% python3 -q
>>> import numpy as np
>>> import numpy.linalg as la
>>> np.set_printoptions(precision=3, suppress=True, linewidth=140)
>>> F = np.loadtxt("mat.csv", delimiter=",")
>>> print(F)
[[ 0.715 -0.208  0.541  0.02   0.135  0.319 -0.414]
 [-0.208  0.734  0.66   0.17   0.111 -0.193 -0.503]
 [ 0.541  0.66   0.125  0.591 -0.216  0.153  0.356]
 [ 0.02   0.17   0.591  0.725 -0.589  0.113 -0.442]
 [ 0.135  0.111 -0.216 -0.589  0.625 -0.194  0.337]
 [ 0.319 -0.193  0.153  0.113 -0.194 -0.89   0.028]
 [-0.414 -0.503  0.356 -0.442  0.337  0.028  0.965]]
>>> # symmetric, so the eigenvalues are real
>>> print(np.round(np.sort(np.abs(la.eigvals(F))), 3) + 0)
[0. 1. 1. 1. 1. 1. 2.]
>>> print(round(float(la.det(F)), 3))
0.0
>>> print((F + F.T) / 2)
[[ 0.715 -0.208  0.541  0.02   0.135  0.319 -0.414]
 [-0.208  0.734  0.66   0.17   0.111 -0.193 -0.503]
 [ 0.541  0.66   0.125  0.591 -0.216  0.153  0.356]
 [ 0.02   0.17   0.591  0.725 -0.589  0.113 -0.442]
 [ 0.135  0.111 -0.216 -0.589  0.625 -0.194  0.337]
 [ 0.319 -0.193  0.153  0.113 -0.194 -0.89   0.028]
 [-0.414 -0.503  0.356 -0.442  0.337  0.028  0.965]]
>>> F.inv()
Traceback (most recent call last):
  File "<python-input-9>", line 1, in <module>
    F.inv()
    ^^^^^
AttributeError: 'numpy.ndarray' object has no attribute 'inv'
>>> print(np.allclose(F @ F.T, F.T @ F))
True
>>> print(round(np.abs(la.eigvals(F)).max(), 3))
2.0
>>> print(round(np.trace(F), 3))
3.0
>>> X = np.abs(np.array([[4, 0, 5, 2, 6, 3, 2, 2, 2],
...     [9, 9, 5, 1, 7, 4, 8, 8, 2],
...     [6, 1, 9, 6, 8, 1, 7, 0, 0],
...     [6, 4, 2, 3, 9, 2, 6, 3, 9],
...     [5, 3, 2, 8, 6, 7, 3, 0, 3],
...     [2, 4, 6, 0, 7, 8, 9, 8, 7],
...     [2, 3, 2, 3, 6, 3, 9, 5, 5],
...     [0, 9, 0, 4, 3, 4, 4, 3, 9],
...     [1, 1, 6, 4, 5, 6, 2, 4, 0]])) + np.eye(9)
>>> X = X / X.sum(axis=1, keepdims=True)
>>> print(X)
[[0.185 0.    0.185 0.074 0.222 0.111 0.074 0.074 0.074]
 [0.167 0.185 0.093 0.019 0.13  0.074 0.148 0.148 0.037]
 [0.154 0.026 0.256 0.154 0.205 0.026 0.179 0.    0.   ]
 [0.133 0.089 0.044 0.089 0.2   0.044 0.133 0.067 0.2  ]
 [0.132 0.079 0.053 0.211 0.184 0.184 0.079 0.    0.079]
 [0.038 0.077 0.115 0.    0.135 0.173 0.173 0.154 0.135]
 [0.051 0.077 0.051 0.077 0.154 0.077 0.256 0.128 0.128]
 [0.    0.243 0.    0.108 0.081 0.108 0.108 0.108 0.243]
 [0.033 0.033 0.2   0.133 0.167 0.2   0.067 0.133 0.033]]
>>> # rows sum to 1
>>> rng = np.random.default_rng(44314)
>>> z = rng.permutation(9)
>>> print(z)
[2 8 1 7 3 4 6 0 5]
>>> M2 = X[z][:, z]
>>> print(np.diag(M2))
[0.256 0.033 0.185 0.108 0.089 0.184 0.256 0.185 0.173]
>>> M2 = la.inv(X)
>>> print(round(float(la.cond(X)), 3))
121.057
>>> print((np.abs(M2) > 1e-9).astype(int))
[[1 1 1 1 1 1 1 1 1]
 [1 1 1 1 1 1 1 1 1]
 [1 1 1 1 1 1 1 1 1]
 [1 1 1 1 1 1 1 1 1]
 [1 1 1 1 1 1 1 1 1]
 [1 1 1 1 1 1 1 1 1]
 [1 1 1 1 1 1 1 1 1]
 [1 1 1 1 1 1 1 1 1]
 [1 1 1 1 1 1 1 1 1]]
>>> print(np.round(la.det(X) * M2, 3) + 0)
[[0. 0. 0. 0. 0. 0. 0. 0. 0.]
 [0. 0. 0. 0. 0. 0. 0. 0. 0.]
 [0. 0. 0. 0. 0. 0. 0. 0. 0.]
 [0. 0. 0. 0. 0. 0. 0. 0. 0.]
 [0. 0. 0. 0. 0. 0. 0. 0. 0.]
 [0. 0. 0. 0. 0. 0. 0. 0. 0.]
 [0. 0. 0. 0. 0. 0. 0. 0. 0.]
 [0. 0. 0. 0. 0. 0. 0. 0. 0.]
 [0. 0. 0. 0. 0. 0. 0. 0. 0.]]
>>> print(round(la.slogdet(X)[0], 3))
1.0
>>> x = np.array([1, 2, -2, -1, 0, 2, -2, -2, -2])
>>> print(X @ np.ones(9))
[1. 1. 1. 1. 1. 1. 1. 1. 1.]
>>> A = np.loadtxt("run14.csv", delimiter=",")
>>> print(A)
[[6. 5. 4. 4. 6. 5. 4.]
 [3. 2. 1. 1. 3. 2. 1.]
 [8. 7. 6. 6. 8. 7. 6.]
 [7. 6. 5. 5. 7. 6. 5.]
 [5. 4. 3. 3. 5. 4. 3.]
 [4. 3. 2. 2. 4. 3. 2.]
 [8. 7. 6. 6. 8. 7. 6.]
 [8. 7. 6. 6. 8. 7. 6.]
 [7. 6. 5. 5. 7. 6. 5.]
 [8. 7. 6. 6. 8. 7. 6.]]
>>> print(la.cond(A) > 100)
True
>>> U, sigma, vt = la.svd(A)
>>> print(sigma.round(3) + 0)
[46.811  2.172  0.     0.     0.     0.     0.   ]
>>> print(np.argmax(sigma[:-1] / (sigma[1:] + 1e-6)) + 1)
2
>>> M2 = U[:, :2] @ np.diag(sigma[:2]) @ vt[:2]
>>> print(la.matrix_rank(A, rtol=0.05))
1
>>> print(la.matrix_rank(M2))
2
>>> print(round(float(np.abs(A - M2).max()), 3))
0.0
>>> print(round(float(la.norm(A - M2) / la.norm(A)), 3))
0.0
>>> x = np.array([2, 2, 2, 0, 1, 0, 1])
>>> print(la.norm(A @ x) <= la.norm(A, 2) * la.norm(x) + 1e-9)
True
>>> print(np.sign((A @ x).round(6)))
[1. 1. 1. 1. 1. 1. 1. 1. 1. 1.]
>>> x @ A
Traceback (most recent call last):
  File "<python-input-43>", line 1, in <module>
    x @ A
    ~~^~~
ValueError: matmul: Input operand 1 has a mismatch in its core dimension 0, with gufunc signature (n?,k),(k,m?)->(n?,m?) (size 10 is different from 7)
>>> print((A * x).sum(axis=1))
[40. 16. 56. 48. 32. 24. 56. 56. 48. 56.]
>>> print(A * x)
[[12. 10.  8.  0.  6.  0.  4.]
 [ 6.  4.  2.  0.  3.  0.  1.]
 [16. 14. 12.  0.  8.  0.  6.]
 [14. 12. 10.  0.  7.  0.  5.]
 [10.  8.  6.  0.  5.  0.  3.]
 [ 8.  6.  4.  0.  4.  0.  2.]
 [16. 14. 12.  0.  8.  0.  6.]
 [16. 14. 12.  0.  8.  0.  6.]
 [14. 12. 10.  0.  7.  0.  5.]
 [16. 14. 12.  0.  8.  0.  6.]]
>>> feats = np.load("data.npy")
>>> print(feats)
[[ 1.     0.     0.     0.     0.     0.     0.     0.     0.     0.     0.     0.   ]
 [ 0.     1.     0.     0.     0.     0.     0.     0.     0.     0.     0.     0.   ]
 [ 0.     0.     1.     0.     0.     0.     0.     0.     0.     0.     0.     0.   ]
 [ 0.     0.     0.     1.     0.     0.     0.     0.     0.     0.     0.     0.   ]
 [ 0.     0.     0.     0.     0.809  0.     0.     0.     0.     0.    -0.588  0.   ]
 [ 0.     0.     0.     0.     0.     1.     0.     0.     0.     0.     0.     0.   ]
 [ 0.     0.     0.     0.     0.     0.     1.     0.     0.     0.     0.     0.   ]
 [ 0.     0.     0.     0.     0.     0.     0.     1.     0.     0.     0.     0.   ]
 [ 0.     0.     0.     0.     0.     0.     0.     0.     1.     0.     0.     0.   ]
 [ 0.     0.     0.     0.     0.     0.     0.     0.     0.     1.     0.     0.   ]
 [ 0.     0.     0.     0.     0.588  0.     0.     0.     0.     0.     0.809  0.   ]
 [ 0.     0.     0.     0.     0.     0.     0.     0.     0.     0.     0.     1.   ]]
>>> # keeps lengths
>>> Q, vecs = la.qr(feats[:, :9])[0], la.qr(feats[:, 9:])[0]
>>> sigma = la.svd(Q.T @ vecs, compute_uv=False)
>>> print(sigma.round(3) + 0)
[0. 0. 0.]
>>> print((sigma > 0.9).sum())
0
>>> m1 = np.loadtxt("dump.csv", delimiter=",")
>>> print(m1)
[[ 1.728  5.275  2.576  1.366 -1.27   2.624]
 [-0.602 -0.225 -3.166 -4.442 -9.236  3.319]
 [ 0.136 -4.27   2.536  0.791 -6.427 -0.628]
 [-1.207 -1.738  0.196  0.624 -1.346  0.858]
 [-0.059  1.396 -1.316 -3.524 -4.566  1.481]
 [-1.648  2.014 -2.402 -2.961 -3.288 -1.063]
 [ 3.76   8.795 -3.437 -0.781  1.508  1.779]
 [-0.962 -8.911  5.843  1.319 -3.89  -1.68 ]
 [-3.349  4.73  -0.55  -1.783  3.335 -2.554]
 [-0.844  7.856 -4.909 -4.414 -2.494  0.869]
 [-2.665  4.065 -4.301 -4.371  0.526 -2.488]
 [-2.122 -1.364  1.084  2.438  3.657 -2.234]
 [-1.389  0.165 -0.804 -0.19   1.899 -2.397]
 [ 0.268 -1.686  1.798 -0.245 -3.185  1.721]
 [-0.376 -2.988 -0.278 -0.619 -5.507  0.021]
 [-0.689  1.091  0.977  0.335  0.242 -1.963]
 [-1.113 -3.722  2.403  0.876 -1.64  -2.784]
 [ 0.985 -4.34   0.549  2.122 -0.783  0.786]
 [-1.057 -1.331  1.966  1.737 -1.427 -2.126]
 [ 0.173 -2.783  1.42  -2.165 -7.76   1.685]
 [ 1.55   1.335 -0.55   0.432  1.408  1.73 ]
 [-1.58  -2.422  0.076 -0.823 -2.094 -0.917]
 [-3.055 -7.586  3.751  0.455 -3.139 -2.262]
 [-3.214  2.133 -1.067 -4.133 -3.275  0.958]
 [-1.333  1.479  0.107  2.134 -0.245  0.86 ]
 [ 0.374 -0.055  0.691  1.025  3.773  1.507]
 [ 0.292 -7.851  5.618  1.78  -5.363  2.128]
 [ 0.529 -4.184  0.147  0.793 -1.513 -0.517]
 [-0.929  0.435  4.236  1.431  0.16  -0.786]
 [ 3.236 -2.456  4.017  3.244 -0.644  1.707]
 [ 1.258 -2.127  1.184  2.272  4.327 -0.35 ]
 [ 1.505 -0.658 -1.045 -1.929 -2.092  0.881]
 [-1.921 -5.945  1.023  2.263  2.954 -1.617]
 [-0.568 -2.597 -0.826 -1.896  4.699 -0.375]]
>>> Ac = (m1 - m1.mean(axis=0)) / m1.std(axis=0)
>>> print(np.argwhere(np.abs(Ac) > 2))
[[ 1  4]
 [ 6  0]
 [ 6  1]
 [ 7  1]
 [ 7  2]
 [ 9  1]
 [ 9  2]
 [26  2]
 [29  0]]
>>> print(Ac.std(axis=0))
[1. 1. 1. 1. 1. 1.]
>>> beta = la.lstsq(np.delete(Ac, 2, axis=1), Ac[:, 2])[0]
>>> print(np.abs(beta).argmax())
2
>>> print(np.round(1 - np.var(Ac[:, 2] - np.delete(Ac, 2, axis=1) @ beta), 3))
0.745
>>> J = np.load("x.npy")
>>> print(J)
[[-2.  3.  1. -2. -5. -5.  0.  1.  3.  3.  3.]
 [ 5. -3. -3. -5.  0.  5.  2.  1.  2.  3.  2.]
 [ 5.  1. -5.  4.  5.  1.  2.  2.  0.  2.  0.]
 [ 3. -5. -1.  4. -4. -4.  0.  2.  3.  3.  1.]
 [-2. -1. -3. -3.  4. -5.  2.  2.  2.  2.  1.]
 [ 2.  4. -3. -4. -4. -4.  0.  0.  3.  1.  0.]
 [ 0.  0.  0.  0.  0.  0.  0.  3. -3.  0.  1.]
 [ 0.  0.  0.  0.  0.  0.  1.  0. -2.  0. -1.]
 [ 0.  0.  0.  0.  0.  0. -3. -2.  1.  3. -2.]
 [ 0.  0.  0.  0.  0.  0.  2. -1.  0. -1. -2.]
 [ 0.  0.  0.  0.  0.  0. -2.  0. -2.  0.  2.]]
>>> w1 = np.array([[0, 2, -2],
...     [2, 3, 0],
...     [5, 2, 4],
...     [2, 4, 1],
...     [0, -4, -4],
...     [4, 0, 3],
...     [-3, 4, 4],
...     [-3, 4, -4],
...     [1, 1, 2],
...     [-5, -5, -3],
...     [3, 5, -4]])
>>> beta = np.array([0, -5, -2])
>>> hid = np.maximum(J @ w1 + beta, 0)
>>> print((hid > 0).astype(int))
[[0 1 0]
 [0 0 0]
 [0 0 0]
 [0 1 0]
 [0 0 0]
 [0 1 0]
 [0 1 0]
 [0 0 1]
 [0 0 0]
 [0 0 1]
 [1 0 0]]
>>> print((hid > 0).mean(axis=0))
[0.091 0.364 0.182]
>>> print(la.matrix_rank(hid))
3
>>> print(hid)
[[ 0. 21.  0.]
 [ 0.  0.  0.]
 [ 0.  0.  0.]
 [ 0. 17.  0.]
 [ 0.  0.  0.]
 [ 0.  3.  0.]
 [ 0.  9.  0.]
 [ 0.  0.  2.]
 [ 0.  0.  0.]
 [ 0.  0. 21.]
 [10.  0.  0.]]
>>> cent = np.array([[1, -1, 3], [1, 2, 0], [1, 0, 0]])
>>> print(hid @ cent)
[[ 21.  42.   0.]
 [  0.   0.   0.]
 [  0.   0.   0.]
 [ 17.  34.   0.]
 [  0.   0.   0.]
 [  3.   6.   0.]
 [  9.  18.   0.]
 [  2.   0.   0.]
 [  0.   0.   0.]
 [ 21.   0.   0.]
 [ 10. -10.  30.]]
>>> print(w1 @ cent)
[[  0   4   0]
 [  5   4   6]
 [ 11  -1  15]
 [  7   6   6]
 [ -8  -8   0]
 [  7  -4  12]
 [  5  11  -9]
 [ -3  11  -9]
 [  4   1   3]
 [-13  -5 -15]
 [  4   7   9]]
>>> W0 = np.load("layer0.npy")
>>> print(W0)
[[0.333 0.333 0.    0.333]
 [0.2   0.4   0.    0.4  ]
 [0.333 0.333 0.333 0.   ]
 [0.286 0.143 0.143 0.429]]
>>> u = np.array([1, -1, -3, 1])
>>> M2 = W0 + np.outer(u, np.eye(4)[2])
>>> print(round(la.det(M2) / la.det(W0), 3), np.round(1 + la.solve(W0, u)[2], 3))
-9.333 -9.333
>>> print(M2)
[[ 0.333  0.333  1.     0.333]
 [ 0.2    0.4   -1.     0.4  ]
 [ 0.333  0.333 -2.667  0.   ]
 [ 0.286  0.143  1.143  0.429]]
>>> print(la.matrix_rank(la.inv(M2) - la.inv(W0), tol=1e-8))
1
>>> print(W0 @ np.ones(4))
[1. 1. 1. 1.]
>>> print(la.matrix_power(W0, 2))
[[0.273 0.292 0.048 0.387]
 [0.261 0.284 0.057 0.398]
 [0.289 0.356 0.111 0.244]
 [0.294 0.261 0.109 0.336]]
>>> print(np.sort(np.abs(la.eigvals(W0)))[::-1])
[1.   0.27 0.27 0.13]
>>> pr = np.eye(4)[0]
>>> for _ in range(6):
...     pr = pr @ W0
...     print(pr.round(3))
... 
[0.333 0.333 0.    0.333]
[0.273 0.292 0.048 0.387]
[0.276 0.279 0.071 0.374]
[0.278 0.281 0.077 0.364]
[0.279 0.283 0.078 0.361]
[0.278 0.283 0.077 0.361]
>>> x = np.array([3, -2, -6, -8])
>>> h1 = np.maximum(W0 @ x, 0)
>>> print(W0.T @ h1)
[0. 0. 0. 0.]
>>> print(np.tanh(W0 @ x))
[-0.981 -0.998 -0.931 -0.999]
>>> print(np.maximum(W0 @ x, 0) - np.maximum(-W0 @ x, 0))
[-2.333 -3.4   -1.667 -3.714]
>>> print(h1)
[0. 0. 0. 0.]
>>> print(W0 * (h1 > 1e-9)[:, None])
[[0. 0. 0. 0.]
 [0. 0. 0. 0.]
 [0. 0. 0. 0.]
 [0. 0. 0. 0.]]
